% ipython --no-banner

In [1]: import numpy as np

In [2]: np.set_printoptions(suppress=True, linewidth=160)

In [3]: M2 = np.array([[0, 1, 2, 0, 2, 2, 2],
   ...:     [1, 1, 2, 1, 2, 0, 1],
   ...:     [2, 0, 1, 1, 0, 1, 1],
   ...:     [2, 0, 1, 0, 0, 1, 2],
   ...:     [2, 1, 2, 0, 2, 1, 0],
   ...:     [1, 1, 2, 0, 2, 0, 1],
   ...:     [2, 1, 1, 1, 2, 0, 1]])

In [4]: F = np.triu(M2, 1)

In [5]: F
Out[5]: 
array([[0, 1, 2, 0, 2, 2, 2],
       [0, 0, 2, 1, 2, 0, 1],
       [0, 0, 0, 1, 0, 1, 1],
       [0, 0, 0, 0, 0, 1, 2],
       [0, 0, 0, 0, 0, 1, 0],
       [0, 0, 0, 0, 0, 0, 1],
       [0, 0, 0, 0, 0, 0, 0]])

In [6]: # columns 2 and 4 are equal

In [7]: U, s, VT = np.linalg.svd(F)

In [8]: vecs = VT[:(s > 1e-8).sum()]

In [9]: rng = np.random.default_rng(9320)

In [10]: x0 = F[5] + -2 * F[1] + rng.integers(2) * np.eye(7)[1]

In [11]: x0
Out[11]: array([ 0.,  0., -4., -2., -4.,  0., -1.])

In [12]: round(np.linalg.norm(x0 - vecs.T @ vecs @ x0), 2)
Out[12]: np.float64(0.0)

In [13]: np.allclose(vecs.T @ vecs @ x0, x0)
Out[13]: True

In [14]: np.prod(np.diag(F)), round(float(np.linalg.det(F)), 2)
Out[14]: (np.int64(0), 0.0)

In [15]: F @ F
Out[15]: 
array([[0, 0, 2, 3, 2, 4, 5],
       [0, 0, 0, 2, 0, 5, 4],
       [0, 0, 0, 0, 0, 1, 3],
       [0, 0, 0, 0, 0, 0, 1],
       [0, 0, 0, 0, 0, 0, 1],
       [0, 0, 0, 0, 0, 0, 0],
       [0, 0, 0, 0, 0, 0, 0]])

In [16]: np.linalg.matrix_rank(F - F[0, 0] * np.eye(7))
Out[16]: np.int64(5)

In [17]: M2 = F + rng.integers(-2, 3, (7, 5)) @ rng.integers(-2, 3, (5, 7))

In [18]: M2
Out[18]: 
array([[  1,   1,   8,  -3,  -3,  12,   0],
       [  0,  -2,   0,   5,   6,  -6,   3],
       [  3,   2,   6,   2,  -2,   3,   3],
       [  4,  -4,  -6,   2,   0,  11,   4],
       [  2,   2,  14,  -8, -13,  11,   1],
       [  4,   6,   2,  -4,  -6,   6,   3],
       [ -3,   8, -14,  -3,   5,  -2,  -6]])

In [19]: np.abs(M2 - F).sum(axis=1)
Out[19]: array([27, 20, 18, 28, 50, 30, 41])

In [20]: feats = np.diag(5 * np.array([5, 4, 0, 1, 4, 3, 1, 4])) + np.array([[3, -1, -3, 3, 1, -2, -1, 2],
    ...:     [3, 2, 2, -2, -3, -1, -1, -2],
    ...:     [-1, -1, -3, -1, -2, 1, 2, 0],
    ...:     [2, 0, 1, 1, 3, 0, 0, 0],
    ...:     [3, 0, -1, 1, -3, 3, 2, 2],
    ...:     [-2, -1, -1, -3, -3, 1, -3, -2],
    ...:     [-2, 1, -3, -1, -3, -3, -2, -2],
    ...:     [1, 0, 3, -2, -2, -3, -3, 0]])

In [21]: feats
Out[21]: 
array([[28, -1, -3,  3,  1, -2, -1,  2],
       [ 3, 22,  2, -2, -3, -1, -1, -2],
       [-1, -1, -3, -1, -2,  1,  2,  0],
       [ 2,  0,  1,  6,  3,  0,  0,  0],
       [ 3,  0, -1,  1, 17,  3,  2,  2],
       [-2, -1, -1, -3, -3, 16, -3, -2],
       [-2,  1, -3, -1, -3, -3,  3, -2],
       [ 1,  0,  3, -2, -2, -3, -3, 20]])

In [22]: M2 = feats / np.sqrt((feats ** 2).mean(axis=1, keepdims=True))

In [23]: np.linalg.matrix_rank(M2) == np.linalg.matrix_rank(feats)
Out[23]: np.True_

In [24]: cov = feats.T @ feats

In [25]: cov
Out[25]: 
array([[816,  39, -65, 100,  88, -80, -30,  84],
       [ 39, 488,  48, -44, -65, -40, -17, -46],
       [-65,  48,  43,  -5, -11, -18, -22,  56],
       [100, -44,  -5,  65,  62, -41,  11, -20],
       [ 88, -65, -11,  62, 334,  17,  38,  14],
       [-80, -40, -18, -41,  17, 289, -37, -82],
       [-30, -17, -22,  11,  38, -37,  37, -56],
       [ 84, -46,  56, -20,  14, -82, -56, 420]])

In [26]: np.diag(cov)
Out[26]: array([816, 488,  43,  65, 334, 289,  37, 420])

In [27]: np.linalg.matrix_rank(cov)
Out[27]: np.int64(8)
